% ipython --no-banner

In [1]: import numpy as np

In [2]: from numpy import linalg as LA

In [3]: np.set_printoptions(suppress=True, linewidth=120)

In [4]: M = np.array([[-4.0, -4.0, -3.0, 0.0, -9.0, -6.0],
   ...:     [0.0, 4.0, 0.0, -3.0, 9.0, -9.0],
   ...:     [-5.0, 2.0, -3.0, 3.0, -8.0, 0.0],
   ...:     [-2.0, 1.0, -1.0, -5.0, 7.0, -7.0],
   ...:     [0.0, 0.0, 0.0, 0.0, 5.0, 3.0],
   ...:     [0.0, 0.0, 0.0, 0.0, 5.0, 5.0]])

In [5]: r0 = np.array([4, 4, -1, 0, 3, -2])

In [6]: out = M + np.outer(r0, np.eye(6)[2])

In [7]: LA.matrix_rank(out - M)
Out[7]: np.int64(1)

In [8]: M.inv()
AttributeError: 'numpy.ndarray' object has no attribute 'inv'


In [9]: np.allclose(M @ M.T, M.T @ M)
Out[9]: False

In [10]: (M + M.T) / 2
Out[10]: 
array([[-4. , -2. , -4. , -1. , -4.5, -3. ],
       [-2. ,  4. ,  1. , -1. ,  4.5, -4.5],
       [-4. ,  1. , -3. ,  1. , -4. ,  0. ],
       [-1. , -1. ,  1. , -5. ,  3.5, -3.5],
       [-4.5,  4.5, -4. ,  3.5,  5. ,  4. ],
       [-3. , -4.5,  0. , -3.5,  4. ,  5. ]])

In [11]: np.round(LA.matrix_power(M, 3), 2)
Out[11]: 
array([[-235., -103., -159.,   66., -720., -291.],
       [ -45.,   37.,  -30.,  -45.,  -30., -294.],
       [-161.,   -4., -120.,  138., -239., -150.],
       [-200.,  -25., -130.,  -68.,  -21., -196.],
       [   0.,    0.,    0.,    0.,  350.,  270.],
       [   0.,    0.,    0.,    0.,  450.,  350.]])

In [12]: np.allclose(M, M.T)
Out[12]: False

In [13]: print(np.round(np.sort(np.abs(LA.eigvals(M))), 2))
[0.8  1.13 3.33 6.11 6.11 8.87]

In [14]: M @ M
Out[14]: 
array([[ 31.,  -6.,  21.,   3., -51.,   3.],
       [  6.,  13.,   3.,   3.,  15., -33.],
       [ 29.,  25.,  21., -30.,  68., -33.],
       [ 23.,   5.,  14.,  19.,   0.,  24.],
       [  0.,   0.,   0.,   0.,  40.,  30.],
       [  0.,   0.,   0.,   0.,  50.,  40.]])

In [15]: K = np.array([[-1.7, -0.5, 1.2, 0.9, -0.1],
    ...:     [1.5, 0.5, -0.6, -0.8, -0.1],
    ...:     [-1.3, 0.7, -1.1, -0.1, -1.0],
    ...:     [-0.6, 0.4, 0.8, 1.3, 0.2],
    ...:     [-0.9, -0.6, 0.2, 1.2, -1.0]])

In [16]: K[:, 3] *= 3

In [17]: K.round(2)
Out[17]: 
array([[-1.7, -0.5,  1.2,  2.7, -0.1],
       [ 1.5,  0.5, -0.6, -2.4, -0.1],
       [-1.3,  0.7, -1.1, -0.3, -1. ],
       [-0.6,  0.4,  0.8,  3.9,  0.2],
       [-0.9, -0.6,  0.2,  3.6, -1. ]])

In [18]: cov = K.T @ K

In [19]: LA.matrix_rank(cov)
Out[19]: np.int64(5)

In [20]: np.allclose(cov, cov.T)
Out[20]: True

In [21]: print(round(np.trace(cov), 2), np.round((K ** 2).sum(), 2))
56.57 56.57

In [22]: np.round(np.diag(cov), 2)
Out[22]: array([ 8.  ,  1.51,  3.69, 41.31,  2.06])

In [23]: cov.round(2)
Out[23]: 
array([[  8.  ,   0.99,  -2.17, -13.38,   2.1 ],
       [  0.99,   1.51,  -1.47,  -3.36,  -0.02],
       [ -2.17,  -1.47,   3.69,   8.85,   1.  ],
       [-13.38,  -3.36,   8.85,  41.31,  -2.55],
       [  2.1 ,  -0.02,   1.  ,  -2.55,   2.06]])
